>>> import numpy as np
>>> from numpy import linalg as LA
>>> np.set_printoptions(precision=2, suppress=True, linewidth=120)
>>> rnd = lambda a: np.round(a, 2) + 0
>>> arr = np.loadtxt("block14.csv", delimiter=",")
>>> arr
array([[ -3.31,   5.08,  -0.54,  -5.7 ,  -1.64],
       [ -2.69,  -5.72,   3.65, -15.02,   0.89],
       [ -3.37,  -6.44,   6.24, -17.91,  -0.45],
       [ -8.44,   5.7 ,   0.5 ,  -5.57,  -1.86],
       [ -5.12,   3.87,  -0.77,  -4.84,  -3.05],
       [ -3.37,  -5.46,   7.26, -16.48,   0.94],
       [ -3.23,  -6.04,   5.54, -16.59,  -1.28],
       [ -4.75,  -4.15,   6.38, -13.97,  -1.96],
       [ -6.86,   4.12,  -0.96,  -7.09,  -2.9 ],
       [ -4.08,   6.19,  -0.35,  -3.85,  -1.84],
       [ -6.06,   7.89,  -1.02,  -4.4 ,  -2.01],
       [ -7.28,   3.96,  -1.11,  -5.87,  -1.46],
       [ -4.71,  -2.95,   7.45, -14.93,  -0.4 ]])
>>> r0, r1 = arr[7], arr[4]
>>> rnd(r0 @ r1)
np.float64(76.94)
>>> pr = (r0 @ r1) / (r0 @ r0) * r0
>>> rnd((r1 - pr) @ r0)
np.float64(0.0)
>>> LA.matrix_rank(np.outer(r0, r1))
np.int64(1)
>>> C = arr[[7, 12]].astype(float)
>>> for _ in range(5):
...     idx = LA.norm(arr[:, None] - C, axis=-1).argmin(axis=1)
...     C = np.array([arr[idx == j].mean(axis=0) for j in range(2)])
... 
>>> idx
array([0, 1, 1, 0, 0, 1, 1, 1, 0, 0, 0, 0, 1])
>>> np.abs(C[1] - C[0]).argmax()
np.int64(3)
>>> np.bincount(idx)
array([7, 6])
>>> rnd(C)
array([[ -5.88,   5.26,  -0.61,  -5.33,  -2.11],
       [ -3.69,  -5.13,   6.09, -15.82,  -0.38]])
>>> rng = np.random.default_rng(9153)
>>> data = np.eye(3, dtype=int)[rng.permutation(3)] * np.array([1, 3, 1])
>>> data
array([[0, 0, 1],
       [0, 3, 0],
       [1, 0, 0]])
>>> P = np.triu(np.array([[1, 2, 2], [-1, -2, -1], [0, -1, -1]]), 1) + np.eye(3)
>>> out = P @ data @ LA.inv(P)
>>> rnd(np.poly(out))
array([ 1., -3., -1.,  3.])
>>> out
array([[ 2.,  2., -1.],
       [-1.,  5.,  7.],
       [ 1., -2., -4.]])
>>> LA.matrix_rank(out)
np.int64(3)
>>> X = np.loadtxt("data.csv", delimiter=",")
>>> rnd(X)
array([[0.5 , 0.12, 0.12, 0.25],
       [0.33, 0.22, 0.33, 0.11],
       [0.38, 0.25, 0.25, 0.12],
       [0.  , 0.29, 0.14, 0.57]])
>>> # rows sum to 1
>>> X @ np.ones(4)
array([1., 1., 1., 1.])
>>> rnd(np.sort(np.abs(LA.eigvals(X)))[::-1])
array([1.  , 0.34, 0.34, 0.05])
>>> rnd(LA.matrix_power(X, 100))
array([[0.3 , 0.22, 0.2 , 0.29],
       [0.3 , 0.22, 0.2 , 0.29],
       [0.3 , 0.22, 0.2 , 0.29],
       [0.3 , 0.22, 0.2 , 0.29]])
>>> pr = np.eye(4)[0]
>>> for _ in range(7):
...     pr = pr @ X
...     print(pr.round(2))
... 
[0.5  0.12 0.12 0.25]
[0.34 0.19 0.17 0.3 ]
[0.3  0.21 0.19 0.3 ]
[0.29 0.22 0.2  0.29]
[0.29 0.22 0.2  0.29]
[0.29 0.22 0.2  0.29]
[0.29 0.22 0.2  0.29]
>>> out = np.array([[1, 2, 0], [1, 0, 1], [2, 0, 2]])
>>> feats = np.triu(out, 1)
>>> feats
array([[0, 2, 0],
       [0, 0, 1],
       [0, 0, 0]])
>>> # looks like rank 2
>>> Uu, sv, VT = LA.svd(feats)
>>> V = VT[:(sv > 1e-8).sum()]
>>> x = feats[2] + 3 * feats[1] + rng.integers(2) * np.eye(3)[2]
>>> x
array([0., 0., 4.])
>>> np.diag(V.T @ V)
array([0., 1., 1.])
>>> np.allclose(V.T @ V @ x, x)
True
>>> rnd(LA.norm(x - V.T @ V @ x))
np.float64(0.0)
>>> V.T @ V
array([[0., 0., 0.],
       [0., 1., 0.],
       [0., 0., 1.]])
>>> rk = LA.matrix_rank(feats)
>>> rk
np.int64(2)
>>> ns = LA.svd(feats)[2][rk:].T
>>> [int(LA.matrix_rank(feats[:i])) for i in range(1, len(feats) + 1)]
[1, 2, 2]
>>> ns[:, 0] / ns[np.abs(ns[:, 0]).round(6).argmax(), 0]
array([1., 0., 0.])
>>> [int(LA.matrix_rank(feats[:, :j + 1])) for j in range(3)]
[0, 1, 2]
>>> rnd(LA.norm(feats, 2) / LA.norm(feats))
np.float64(0.89)
>>> LA.matrix_rank(feats, rtol=0.1)
np.int64(2)
>>> J = np.load("arr.npy")
>>> J
array([[-2,  1, -4,  9,  1,  3, -1,  4],
       [ 1,  6,  1,  6,  2, -1,  3,  1],
       [ 0,  0,  0,  0,  0,  0,  0,  0],
       [ 3, -3, -2,  3,  1,  1, -3,  1],
       [ 5,  3, -4,  4,  2, -1,  1,  1],
       [ 3, -2, -1,  5, -1, -1, -5,  2],
       [ 2,  6, -2,  1,  1, -2,  4,  0],
       [ 1, -2,  2,  2,  0, -3, -1,  1],
       [ 0,  3,  6,  6,  1, -1,  2,  2],
       [ 1,  6,  1,  6,  2, -1,  3,  1]])
>>> r0 = np.array([1, 2, 2])
>>> np.array([np.convolve(row, r0, "same") for row in J])
array([[ -3,  -6,   3,  11,  23,   7,   8,   6],
       [  8,  15,  20,  16,  15,   5,   5,   8],
       [  0,   0,   0,   0,   0,   0,   0,   0],
       [  3,  -2,  -7,   3,   9,   1,  -3,  -4],
       [ 13,  12,   2,   2,  11,   3,   1,   4],
       [  4,   1,  -1,   7,   7,  -9, -10,  -6],
       [ 10,  14,   9,  -1,   2,   2,   4,   8],
       [  0,   0,   2,   8,   1,  -7,  -7,   0],
       [  3,  12,  24,  25,  13,   2,   4,   8],
       [  8,  15,  20,  16,  15,   5,   5,   8]])
>>> np.polyval(r0, J[2])
array([2, 2, 2, 2, 2, 2, 2, 2])
>>> np.cross(J[2, :3], J[8, :3])
array([0, 0, 0])
>>> np.correlate(J[2], J[8], "full")
array([0, 0, 0, 0, 0, 0, 0, 0, 0, 0, 0, 0, 0, 0, 0])
>>> np.convolve(J[2], r0)
array([0, 0, 0, 0, 0, 0, 0, 0, 0, 0])
>>> x = np.array([-3, 2, -2, 2, -3, 1, 3, 3])
>>> h1 = np.maximum(J @ x, 0)
>>> rnd(np.tanh(J @ x))
array([ 1.,  1.,  0., -1.,  1., -1.,  1., -1.,  1.,  1.])
>>> np.maximum(J @ x, 0) - np.maximum(-J @ x, 0)
array([ 43,  24,   0, -13,   6,  -8,  19, -10,  14,  24])
>>> out = J + rng.integers(-2, 3, (10, 7)) @ rng.integers(-2, 3, (7, 8))
>>> out
array([[ -6,  -3,  -1,  10,   7,   3,  -3,  14],
       [  1,   8,  -3,   1,  -7,   0,   1, -11],
       [  0,   4,  -2,  -5,   3,   3,  -3,   1],
       [ -1,  -3,  -9,  10,   6,  -6,  -5,   9],
       [ -5,   3,  -9,   0,   4,  -1,  -1,   3],
       [ 12,  -7,   6,   3,  -7,   2,  -8,  -1],
       [  0,   5,   3,  -7,   4,   5,   3,   6],
       [  7,   7, -12,  -1,  -1,  -5,  -5,  -4],
       [ -7,   5,   9,   6,  10,   1,   6,   9],
       [  5,   4,   1,   3,  -2,   0,  -4,   0]])
>>> np.abs(out - J).sum(axis=1)
array([30, 35, 21, 40, 25, 38, 33, 44, 34, 22])
>>> out - J
array([[ -4,  -4,   3,   1,   6,   0,  -2,  10],
       [  0,   2,  -4,  -5,  -9,   1,  -2, -12],
       [  0,   4,  -2,  -5,   3,   3,  -3,   1],
       [ -4,   0,  -7,   7,   5,  -7,  -2,   8],
       [-10,   0,  -5,  -4,   2,   0,  -2,   2],
       [  9,  -5,   7,  -2,  -6,   3,  -3,  -3],
       [ -2,  -1,   5,  -8,   3,   7,  -1,   6],
       [  6,   9, -14,  -3,  -1,  -2,  -4,  -5],
       [ -7,   2,   3,   0,   9,   2,   4,   7],
       [  4,  -2,   0,  -3,  -4,   1,  -7,  -1]])
>>> t3 = np.stack([J, -3 * J, J[::-1]])
>>> LA.matrix_rank(t3)
array([7, 7, 7])
>>> t3.shape
(3, 10, 8)
>>> (t3 @ J.T).shape
(3, 10, 10)
>>> mat = np.loadtxt("mat.csv", delimiter=",")
>>> mat
array([[0., 1., 0., 0., 0., 1.],
       [1., 0., 0., 0., 1., 0.],
       [0., 0., 0., 0., 0., 0.],
       [0., 0., 0., 0., 0., 1.],
       [0., 1., 0., 0., 0., 0.],
       [1., 0., 0., 1., 0., 0.]])
>>> # rank 4
>>> rnd(LA.norm(mat, axis=0))
array([1.41, 1.41, 0.  , 1.  , 1.  , 1.41])
>>> LA.norm(mat, axis=1).argmax()
np.int64(0)
>>> rnd(LA.norm(mat, axis=1))
array([1.41, 1.41, 0.  , 1.  , 1.  , 1.41])
>>> rnd(LA.norm(mat) ** 2 / LA.norm(mat, 2) ** 2)
np.float64(2.67)
>>> rnd(LA.norm(mat[0] - mat[5]))
np.float64(2.0)
>>> rnd(LA.norm(mat, "nuc"))
np.float64(5.46)
>>> rnd(LA.norm(mat, 2))
np.float64(1.73)
>>> rk = LA.matrix_rank(mat)
>>> rk
np.int64(4)
>>> ns = LA.svd(mat)[2][rk:].T
>>> ns.shape
(6, 2)
>>> [int(LA.matrix_rank(mat[:, :j + 1])) for j in range(6)]
[1, 2, 2, 3, 3, 4]
>>> [int(LA.matrix_rank(mat[:i])) for i in range(1, len(mat) + 1)]
[1, 2, 2, 3, 3, 4]
>>> rnd(mat @ ns)
array([[0., 0.],
       [0., 0.],
       [0., 0.],
       [0., 0.],
       [0., 0.],
       [0., 0.]])
>>> W0 = np.load("m.npy")
>>> W0
array([[ 5.07, -7.06,  2.29, -4.97, -9.1 ],
       [ 4.85, -6.79,  2.26, -4.65, -9.2 ],
       [ 5.19, -6.49,  2.07, -5.01, -8.86],
       [ 4.77, -6.67,  2.12, -5.29, -9.16],
       [ 4.45, -7.29,  2.34, -4.63, -9.09],
       [ 5.33, -7.32,  1.92, -5.06, -9.1 ],
       [ 4.88, -7.36,  2.1 , -4.71, -9.05],
       [ 4.21, -7.03,  2.26, -4.8 , -9.07],
       [ 5.09, -6.6 ,  1.65, -5.43, -9.06],
       [ 4.78, -6.77,  2.61, -5.02, -9.04],
       [-7.95, -4.07,  9.16,  7.02,  8.02],
       [-7.74, -3.72,  8.75,  6.93,  8.18],
       [-7.98, -4.17,  9.41,  7.16,  7.93],
       [-7.76, -3.91,  9.65,  7.06,  7.8 ],
       [-8.36, -3.85,  9.31,  6.93,  7.66],
       [-7.98, -3.73,  9.18,  7.06,  7.99],
       [-7.9 , -3.81,  8.65,  7.75,  8.23],
       [-8.06, -4.12,  9.31,  7.08,  8.13],
       [-8.03, -4.43,  9.02,  6.77,  7.71],
       [-8.34, -4.15,  8.93,  7.02,  7.58],
       [-6.63,  7.14, -4.74, -4.41,  9.01],
       [-6.77,  7.13, -5.07, -5.41,  8.81],
       [-7.21,  6.59, -5.27, -4.8 ,  8.7 ],
       [-7.28,  6.33, -5.57, -5.23,  9.19],
       [-6.64,  6.98, -4.95, -5.04,  8.71],
       [-6.72,  7.06, -5.12, -5.4 ,  9.19],
       [-6.95,  6.63, -4.4 , -4.73,  8.48],
       [-6.92,  7.06, -4.82, -4.87,  9.31],
       [-6.91,  7.24, -4.96, -4.44,  8.47],
       [-6.68,  7.09, -4.92, -4.93,  9.09]])
>>> C = W0[[24, 29]].astype(float)
>>> for _ in range(5):
...     idx = LA.norm(W0[:, None] - C, axis=-1).argmin(axis=1)
...     C = np.array([W0[idx == j].mean(axis=0) for j in range(2)])
... 
>>> idx
array([0, 0, 0, 0, 0, 0, 0, 0, 0, 0, 1, 1, 1, 1, 1, 1, 1, 1, 1, 1, 1, 1, 1, 1, 1, 1, 1, 1, 1, 1])
>>> rnd(C[1] - C[0])
array([-12.3 ,   8.4 ,  -0.08,   6.03,  17.48])
>>> rnd(C)
array([[ 4.86, -6.94,  2.16, -4.96, -9.07],
       [-7.44,  1.46,  2.08,  1.08,  8.41]])
>>> cen = (W0 - W0.mean(axis=0)) / W0.std(axis=0)
>>> rnd(cen.std(axis=0))
array([1., 1., 1., 1., 1.])
>>> np.argwhere(np.abs(cen) > 2)
array([], shape=(0, 2), dtype=int64)
>>> c = LA.lstsq(np.delete(cen, 2, axis=1), cen[:, 2])[0]
>>> rnd(1 - np.var(cen[:, 2] - np.delete(cen, 2, axis=1) @ c))
np.float64(1.0)
>>> G = np.cov(W0, rowvar=False)
>>> rnd(np.polyfit(W0[:, 4], W0[:, 2], 1))
array([-0.04,  2.21])
>>> rnd(np.corrcoef(W0.T))
array([[ 1.  , -0.6 , -0.07, -0.57, -0.99],
       [-0.6 ,  1.  , -0.75, -0.31,  0.7 ],
       [-0.07, -0.75,  1.  ,  0.86, -0.06],
       [-0.57, -0.31,  0.86,  1.  ,  0.46],
       [-0.99,  0.7 , -0.06,  0.46,  1.  ]])
>>> rnd(LA.eigvalsh(G)[::-1])
array([130.14,  79.82,   0.1 ,   0.06,   0.05])
>>> rnd(np.median(W0, axis=0))
array([-6.84, -3.99,  2.19, -4.72,  7.96])
>>> G.shape
(5, 5)
>>> rnd(np.corrcoef(W0[:, 4], W0[:, 2])[0, 1])
np.float64(-0.06)
>>> E = np.loadtxt("w.csv", delimiter=",")
>>> E
array([[ 2.,  1., -1.,  1.,  0., -3.],
       [ 7.,  4.,  2.,  3.,  3., -1.],
       [12.,  6., -1.,  1., -2.,  3.],
       [16.,  8., -6.,  3., -4.,  6.],
       [20.,  7., -4.,  3., -4.,  8.],
       [24.,  9., -2.,  4.,  0., 11.],
       [27., 10., -3.,  9.,  3.,  9.],
       [32.,  6.,  1.,  7.,  4.,  6.],
       [30.,  8., -2.,  7.,  0.,  1.],
       [30.,  7.,  1.,  4.,  1.,  3.],
       [34.,  2., -3.,  2., -3.,  7.],
       [30., -1., -2., -2., -2.,  6.],
       [35.,  3., -3., -2., -1.,  3.],
       [33.,  4.,  1., -2., -2., -2.],
       [38.,  8.,  0., -7.,  0., -1.],
       [39.,  3.,  3., -4.,  4., -6.],
       [44., -2.,  8.,  1.,  3., -1.],
       [39., -6.,  3.,  3.,  6., -1.],
       [36., -4.,  5.,  2.,  4., -4.],
       [34., -4.,  0.,  2.,  9.,  0.]])
>>> # column 0 is much longer than the rest
>>> C = E[[17, 15]].astype(float)
>>> for _ in range(6):
...     idx = LA.norm(E[:, None] - C, axis=-1).argmin(axis=1)
...     C = np.array([E[idx == j].mean(axis=0) for j in range(2)])
... 
>>> idx
array([1, 1, 1, 1, 1, 1, 1, 0, 0, 0, 0, 0, 0, 0, 0, 0, 0, 0, 0, 0])
>>> rnd(C[1] - C[0])
array([-19.49,   4.58,  -3.07,   2.58,  -2.34,   3.87])
>>> rnd(C)
array([[34.92,  1.85,  0.92,  0.85,  1.77,  0.85],
       [15.43,  6.43, -2.14,  3.43, -0.57,  4.71]])
>>> np.abs(C[1] - C[0]).argmax()
np.int64(0)
>>> np.bincount(idx)
array([13,  7])
>>> out = np.c_[E[:, :3] @ np.array([[2, 2, 5], [2, 3, 2], [3, 2, 4]]), np.array([-1, 1, -1, 2, -2, 0, -2, 2, 2, -1, -2, 1, 1, -1, 0, 1, 2, 2, 2, -1])]
>>> out
array([[  3.,   5.,   8.,  -1.],
       [ 28.,  30.,  51.,   1.],
       [ 33.,  40.,  68.,  -1.],
       [ 30.,  44.,  72.,   2.],
       [ 42.,  53.,  98.,  -2.],
       [ 60.,  71., 130.,   0.],
       [ 65.,  78., 143.,  -2.],
       [ 79.,  84., 176.,   2.],
       [ 70.,  80., 158.,   2.],
       [ 77.,  83., 168.,  -1.],
       [ 63.,  68., 162.,  -2.],
       [ 52.,  53., 140.,   1.],
       [ 67.,  73., 169.,   1.],
       [ 77.,  80., 177.,  -1.],
       [ 92., 100., 206.,   0.],
       [ 93.,  93., 213.,   1.],
       [108.,  98., 248.,   2.],
       [ 75.,  66., 195.,   2.],
       [ 79.,  70., 192.,   2.],
       [ 60.,  56., 162.,  -1.]])
>>> rnd(LA.norm(LA.qr(E)[0].T @ out, axis=0) ** 2 / ((out ** 2).sum(axis=0) + 1e-12))
array([1.  , 1.  , 1.  , 0.24])
>>> rnd(LA.lstsq(E, out[:, 0])[0])
array([2., 2., 3., 0., 0., 0.])
>>> LA.matrix_rank(np.c_[E, out])
np.int64(7)
